$ python3 -q
>>> import numpy as np
>>> np.set_printoptions(suppress=True, linewidth=140)
>>> data = np.loadtxt("dump.csv", delimiter=",")
>>> print(data)
[[  6.895   9.613 -10.713  14.237  -8.108]
 [  5.031   7.613  -9.706  12.297 -10.075]
 [  8.534   7.38   -9.216  11.076  -9.232]
 [  5.521   6.567  -8.243  10.212  -9.349]
 [  5.935   7.688  -8.765  12.222  -9.051]
 [  7.251   8.422 -11.008  13.245  -8.549]
 [  6.114   9.556 -10.955  11.347  -9.132]
 [  6.887   8.925 -11.065  11.951  -9.788]
 [  7.658  11.647 -12.282  11.377  -7.537]
 [-11.963  -5.949  12.777  -4.548   2.078]
 [-12.729  -5.519  12.981  -6.341   0.908]]
>>> G = data.T @ data
>>> print(np.linalg.matrix_rank(G))
5
>>> print(np.round(np.linalg.svd(data, compute_uv=False) ** 2, 3))
[4595.685  226.119   16.929    9.895    2.931]
>>> print(np.round(np.linalg.eigvalsh(G)[::-1], 3))
[4595.685  226.119   16.929    9.895    2.931]
>>> G = np.cov(data, rowvar=False)
>>> print(np.round(np.corrcoef(data.T), 3))
[[ 1.     0.975 -0.99   0.981 -0.964]
 [ 0.975  1.    -0.992  0.968 -0.931]
 [-0.99  -0.992  1.    -0.986  0.965]
 [ 0.981  0.968 -0.986  1.    -0.961]
 [-0.964 -0.931  0.965 -0.961  1.   ]]
>>> print(np.round(np.polyfit(data[:, 2], data[:, 3], 1), 3))
[-0.748  4.321]
>>> print(np.round(np.linalg.eigvalsh(G)[::-1], 3))
[249.992   1.881   1.073   0.801   0.077]
>>> Xs = data - data.mean(axis=0)
>>> V = np.linalg.svd(Xs)[2][:1]
>>> A2 = Xs - Xs @ V.T @ V
>>> print(np.round((Xs @ V.T).std(axis=0), 3))
[15.075]
>>> mat = np.load("w.npy")
>>> print(mat)
[[  1.   -0.2  -1.4   0.4]
 [  0.3  -0.4  -0.2   1.1]
 [ -0.3  -2.4   0.3   0.2]
 [ -1.6   0.3  -1.    1.1]
 [  1.6  -0.9  -2.5  -0.9]
 [  0.2  -0.5  -1.4   0.4]
 [ -2.5   0.   -1.    0.9]
 [ -0.8  -0.2  -0.1   0.8]
 [  1.7   0.8  -0.4   0.1]
 [  0.1  -0.8  -1.3  -0.8]
 [ -0.1   1.9   0.1   0.4]
 [  0.3  -1.4  -0.1  -0.3]
 [ -1.3  -1.4   0.2  -0.3]
 [ -5.  -11.  -10.   29. ]
 [ -0.7   0.5  -0.4  -1. ]
 [ -0.7  -1.1  -0.4   1.2]
 [ -0.8   0.    0.1   0.3]
 [ -0.4  -0.8  -1.3  -0.4]
 [ -0.6   0.7  -1.8  -0.1]
 [ -2.5   1.2   1.6  -0.2]
 [  0.3  -0.1   0.1   0.2]
 [  0.6   0.4   0.    0.8]]
>>> A2 = np.array([[2, 1, 4], [4, 3, 4], [1, 0, 0], [2, 3, 1]])
>>> print(np.round(np.einsum("ij->j", mat), 3))
[-11.2 -15.4 -20.9  32.9]
>>> print(np.linalg.matrix_rank(np.vstack([mat, A2.T])))
4
>>> r0 = np.array([2, -1])
>>> print(np.round(np.convolve(mat[12], r0), 3))
[-2.6 -1.5  1.8 -0.8  0.3]
>>> z = mat[:, 1] > np.median(mat[:, 1])
>>> r0 = mat[z].mean(axis=0) - mat[~z].mean(axis=0)
>>> print(z.astype(int))
[0 0 0 1 0 0 1 0 1 0 1 0 0 0 1 0 1 0 1 1 1 1]
>>> print(np.argsort(-np.abs(r0).round(6), kind="stable"))
[1 3 2 0]
>>> print((((mat - mat.mean(axis=0)) @ r0 > 0) == z).mean())
0.5
>>> print(r0.round(3))
[-0.203  2.328  1.247 -2.283]
>>> K = np.array([[2, 0, 0], [0, -2, 0], [0, 0, 2]])
>>> x = np.array([-7, 5, -9])
>>> y = K @ x
>>> print(y)
[-14 -10 -18]
>>> print(np.round(np.linalg.solve(K.T, K[0]), 3))
[ 1. -0.  0.]
>>> print(np.round(np.linalg.solve(K, y + K[:, 1]), 3))
[-7.  6. -9.]
>>> print(np.round(np.linalg.solve(K, K[:, 0]), 3))
[ 1. -0.  0.]
>>> T = np.stack([mat, 2 * mat, mat[::-1]])
>>> print(np.round(np.einsum("bij,cij->bc", T, T), 3))
[[1165.42 2330.84   -6.94]
 [2330.84 4661.68  -13.88]
 [  -6.94  -13.88 1165.42]]
>>> print(np.linalg.matrix_rank(T.reshape(3, -1)))
2
>>> print(T.shape)
(3, 22, 4)
>>> print(np.round(np.linalg.norm(T, axis=(1, 2)), 3))
[34.138 68.276 34.138]
